% python3 -q
>>> import numpy as np
>>> np.set_printoptions(precision=1, suppress=True, linewidth=140)
>>> def rnd(a):
...     return np.round(a, 1) + 0
... 
>>> data = np.loadtxt("run10.csv", delimiter=",")
>>> print(data)
[[5. 7. 0. 0.]
 [9. 5. 0. 0.]
 [0. 0. 5. 7.]
 [0. 0. 9. 5.]]
>>> # 2 blocks once reordered
>>> x = np.array([3, 4, -4, 1])
>>> h1 = np.maximum(data @ x, 0)
>>> print(data * (h1 > 1e-9)[:, None])
[[5. 7. 0. 0.]
 [9. 5. 0. 0.]
 [0. 0. 0. 0.]
 [0. 0. 0. 0.]]
>>> print(h1)
[43. 47.  0.  0.]
>>> print(data.T @ h1)
[638. 536.   0.   0.]
>>> print(rnd(np.linalg.det(2 * data)), rnd(np.linalg.det(data)))
23104.0 1444.0
>>> print(rnd(np.linalg.det(data[::-1])))
1444.0
>>> u = np.array([1, 1])
>>> print(np.cross(data[3, :3], data[0, :3]))
[-63.  45.   0.]
>>> print(rnd(np.linalg.norm(data, "nuc")))
32.0
>>> print(rnd(np.linalg.norm(data, axis=0)))
[10.3  8.6 10.3  8.6]
>>> print(rnd(np.linalg.norm(data) ** 2 / np.linalg.norm(data, 2) ** 2))
2.1
>>> print(rnd(np.linalg.norm(data, 2)))
13.1
>>> print(rnd(np.linalg.norm(data[2], 1)), rnd(np.linalg.norm(data[2], np.inf)))
12.0 7.0
>>> print(np.linalg.norm(data, axis=1).argmax())
1
>>> W0 = np.load("m.npy")
>>> print(W0)
[[0 1 1 3 1 1 3 0 2]
 [0 0 3 0 3 0 1 2 3]
 [0 0 0 1 1 0 0 2 1]
 [0 0 0 0 3 1 3 3 0]
 [0 0 0 0 0 0 0 1 2]
 [0 0 0 0 0 0 1 1 1]
 [0 0 0 0 0 0 0 3 2]
 [0 0 0 0 0 0 0 0 3]
 [0 0 0 0 0 0 0 0 0]]
>>> Uu, sigma, Vh = np.linalg.svd(W0)
>>> vecs = Vh[:(sigma > 1e-8).sum()]
>>> rng = np.random.default_rng(870)
>>> x = W0[1] + 5 * W0[4] + rng.integers(2) * np.eye(9)[5]
>>> print(x)
[ 0.  0.  3.  0.  3.  1.  1.  7. 13.]
>>> print(np.linalg.matrix_rank(np.vstack([W0, x])))
8
>>> print(rnd(vecs.T @ vecs))
[[ 0.   0.   0.   0.   0.   0.   0.   0.   0. ]
 [ 0.   0.3  0.1  0.1 -0.1  0.4  0.   0.   0. ]
 [ 0.   0.1  1.   0.   0.  -0.1  0.   0.   0. ]
 [ 0.   0.1  0.   1.   0.  -0.1  0.   0.   0. ]
 [ 0.  -0.1  0.   0.   1.   0.1  0.   0.   0. ]
 [ 0.   0.4 -0.1 -0.1  0.1  0.8  0.   0.   0. ]
 [ 0.   0.   0.   0.   0.   0.   1.   0.   0. ]
 [ 0.   0.   0.   0.   0.   0.   0.   1.   0. ]
 [ 0.   0.   0.   0.   0.   0.   0.   0.   1. ]]
>>> print(rnd(np.linalg.norm(x - vecs.T @ vecs @ x)))
0.4
>>> print(rnd(np.diag(vecs.T @ vecs)))
[0.  0.3 1.  1.  1.  0.8 1.  1.  1. ]
>>> M = np.load("arr.npy")
>>> print(M)
[[-10.2  10.2   4.   -9.8  -1.1  -2.    2.3   6.6]
 [-17.5  18.4   7.5 -18.3  -1.3  -6.1   6.3  14. ]
 [  4.   -4.3   4.6   3.9   6.1 -16.6  15.7  20.3]
 [-14.1  13.7   6.9 -14.2   0.   -7.3   6.9  14.3]
 [ -7.9   8.3   0.4  -8.4  -4.    8.3  -7.7  -8. ]
 [ -0.1  -0.1   3.1  -0.1   3.   -8.5   8.9  12.3]]
>>> print([round(float(x), 1) for x in np.linalg.svd(M, compute_uv=False)[:3]])
[53.6, 39.0, 0.8]
>>> print(np.argsort(-np.linalg.norm(M, axis=0).round(6), kind="stable")[:3])
[7 3 1]
>>> print(np.linalg.matrix_rank(M, rtol=0.1))
2
>>> def softmax(z):
...     e = np.exp(z - z.max(axis=-1, keepdims=True))
...     return e / e.sum(axis=-1, keepdims=True)
... 
>>> print(rnd(softmax(M).sum(axis=1)))
[1. 1. 1. 1. 1. 1.]
>>> att = M @ M.T / np.sqrt(8)
>>> print(rnd(softmax(att + np.triu(np.full(att.shape, -np.inf), 1))))
[[1. 0. 0. 0. 0. 0.]
 [0. 1. 0. 0. 0. 0.]
 [0. 0. 1. 0. 0. 0.]
 [0. 1. 0. 0. 0. 0.]
 [0. 0. 0. 0. 1. 0.]
 [0. 0. 1. 0. 0. 0.]]
>>> print(rnd(softmax(att)))
[[0. 1. 0. 0. 0. 0.]
 [0. 1. 0. 0. 0. 0.]
 [0. 0. 1. 0. 0. 0.]
 [0. 1. 0. 0. 0. 0.]
 [0. 0. 0. 0. 1. 0.]
 [0. 0. 1. 0. 0. 0.]]
>>> print(softmax(att).round(6).argmax(axis=1))
[1 1 2 1 4 2]
>>> A = np.load("block2.npy")
>>> print(rnd(A))
[[ 0.   0.9  0.3  0.2  0. ]
 [-0.4 -0.2  0.8 -0.2 -0.3]
 [-0.7 -0.1 -0.1  0.6  0.1]
 [-0.3  0.2 -0.5 -0.3 -0.8]
 [-0.5  0.1 -0.2 -0.7  0.5]]
>>> # keeps lengths
>>> Q, vecs = np.linalg.qr(A[:, :1])[0], np.linalg.qr(A[:, 1:])[0]
>>> sigma = np.linalg.svd(Q.T @ vecs, compute_uv=False)
>>> print(np.degrees(np.arccos(sigma.clip(0, 1))))
[90.]
>>> print(rnd(sigma))
[0.]
>>> print(rnd(np.poly(A)))
[ 1.   0.   0.4 -0.4  0.  -1. ]
>>> print(rnd(np.kron(np.eye(2, dtype=int), A)))
[[ 0.   0.9  0.3  0.2  0.   0.   0.   0.   0.   0. ]
 [-0.4 -0.2  0.8 -0.2 -0.3  0.   0.   0.   0.   0. ]
 [-0.7 -0.1 -0.1  0.6  0.1  0.   0.   0.   0.   0. ]
 [-0.3  0.2 -0.5 -0.3 -0.8  0.   0.   0.   0.   0. ]
 [-0.5  0.1 -0.2 -0.7  0.5  0.   0.   0.   0.   0. ]
 [ 0.   0.   0.   0.   0.   0.   0.9  0.3  0.2  0. ]
 [ 0.   0.   0.   0.   0.  -0.4 -0.2  0.8 -0.2 -0.3]
 [ 0.   0.   0.   0.   0.  -0.7 -0.1 -0.1  0.6  0.1]
 [ 0.   0.   0.   0.   0.  -0.3  0.2 -0.5 -0.3 -0.8]
 [ 0.   0.   0.   0.   0.  -0.5  0.1 -0.2 -0.7  0.5]]
>>> print(rnd(np.linalg.eigvals(A).sum().real))
0.0
>>> print(rnd(np.einsum("ij,ji->", A, A)))
-0.8
>>> print(rnd(np.linalg.det(2 * A)), rnd(np.linalg.det(A)))
32.0 1.0
>>> u = np.array([2, 3, 0])
>>> print(rnd(np.correlate(A[2], A[3], "full")))
[ 0.6  0.2  0.5 -0.6  0.  -0.3  0.1 -0.2  0. ]
>>> print(rnd(np.convolve(A[2], u)))
[-1.5 -2.4 -0.4  0.9  2.1  0.4  0. ]
>>> print(rnd(np.polyval(u, A[2])))
[-1.1 -0.2 -0.3  2.7  0.4]
>>> u = np.array([-2, -3, 0, 2])
>>> out = data + np.outer(u, np.eye(4)[0])
>>> print(rnd(np.linalg.det(out) / np.linalg.det(data)), rnd(1 + np.linalg.solve(data, u)[0]))
0.7 0.7
>>> print(np.linalg.matrix_rank(out - data))
1
>>> print(rnd(np.diff(A, axis=0)))
[[-0.4 -1.1  0.5 -0.4 -0.4]
 [-0.4  0.1 -0.9  0.9  0.5]
 [ 0.5  0.3 -0.4 -0.9 -0.9]
 [-0.2 -0.1  0.3 -0.4  1.3]]
>>> print(rnd(np.linalg.svd(A, compute_uv=False)))
[1. 1. 1. 1. 1.]
>>> print(np.linalg.matrix_rank(A))
5
>>> print(rnd(A.sum(axis=0)))
[-1.9  1.   0.3 -0.4 -0.4]
>>> print(rnd(np.abs(A).max()))
0.9
>>> print(rnd(A - A[0]))
[[ 0.   0.   0.   0.   0. ]
 [-0.4 -1.1  0.5 -0.4 -0.4]
 [-0.7 -1.  -0.4  0.5  0.1]
 [-0.3 -0.7 -0.8 -0.4 -0.8]
 [-0.5 -0.8 -0.5 -0.8  0.5]]
